In [1]: import numpy as np

In [2]: import numpy.linalg as la

In [3]: np.set_printoptions(precision=3, suppress=True, linewidth=140)

In [4]: E = np.array([[1, 1, -5, 1],
   ...:     [-2, -3, -5, 2],
   ...:     [4, -5, -4, 5],
   ...:     [0, -1, 5, 4],
   ...:     [-1, -4, 0, -3],
   ...:     [0, 4, 2, 0],
   ...:     [1, -1, -5, -1],
   ...:     [-2, -1, 2, 0],
   ...:     [3, 1, -2, 3],
   ...:     [-3, -5, -15, 5]])

In [5]: print(E)
[[  1   1  -5   1]
 [ -2  -3  -5   2]
 [  4  -5  -4   5]
 [  0  -1   5   4]
 [ -1  -4   0  -3]
 [  0   4   2   0]
 [  1  -1  -5  -1]
 [ -2  -1   2   0]
 [  3   1  -2   3]
 [ -3  -5 -15   5]]

In [6]: q, r_ = la.qr(E)

In [7]: np.allclose(r_.T @ r_, E.T @ E)
Out[7]: True

In [8]: q.shape, r_.shape
Out[8]: ((10, 4), (4, 4))

In [9]: round(np.trace(q @ q.T), 3)
Out[9]: np.float64(4.0)

In [10]: Y = E[0, 0] * E[1:] - np.outer(E[1:, 0], E[0])

In [11]: Y
Out[11]: 
array([[  0,  -1, -15,   4],
       [  0,  -9,  16,   1],
       [  0,  -1,   5,   4],
       [  0,  -3,  -5,  -2],
       [  0,   4,   2,   0],
       [  0,  -2,   0,  -2],
       [  0,   1,  -8,   2],
       [  0,  -2,  13,   0],
       [  0,  -2, -30,   8]])

In [12]: np.flatnonzero(~Y.round(6).any(axis=1))
Out[12]: array([], dtype=int64)

In [13]: la.matrix_rank(Y), la.matrix_rank(E)
Out[13]: (np.int64(3), np.int64(4))

In [14]: Xs = (E - E.mean(axis=0)) / E.std(axis=0)

In [15]: print(Xs.std(axis=0))
[1. 1. 1. 1.]

In [16]: np.argwhere(np.abs(Xs) > 2)
Out[16]: array([[9, 2]])

In [17]: beta = la.lstsq(np.delete(Xs, 3, axis=1), Xs[:, 3])[0]

In [18]: beta
Out[18]: array([ 0.313, -0.199, -0.32 ])

In [19]: vec = np.array([6, 8, 2, 8])

In [20]: h1 = np.maximum(E @ vec, 0)

In [21]: np.maximum(E @ (3 * vec), 0)
Out[21]: array([ 36,   0,  48, 102,   0, 108,   0,   0, 138,   0])

In [22]: Xs = E - E.mean(axis=0)

In [23]: U, sv, vt = la.svd(Xs, full_matrices=False)

In [24]: np.abs(vt[-1])
Out[24]: array([0.772, 0.301, 0.087, 0.554])

In [25]: print(sv ** 2 / (sv ** 2).sum())
[0.676 0.141 0.119 0.064]

In [26]: np.abs(U[:, 0]).argmax()
Out[26]: np.int64(9)

In [27]: la.matrix_rank(Xs)
Out[27]: np.int64(4)

In [28]: round(float((sv ** 2).sum() ** 2 / (sv ** 4).sum()), 3)
Out[28]: 2.019

In [29]: np.round(Xs.mean(axis=0), 3) + 0
Out[29]: array([0., 0., 0., 0.])

In [30]: vt[0] * np.sign(vt[0, np.abs(vt[0]).argmax()])
Out[30]: array([ 0.079,  0.299,  0.93 , -0.198])
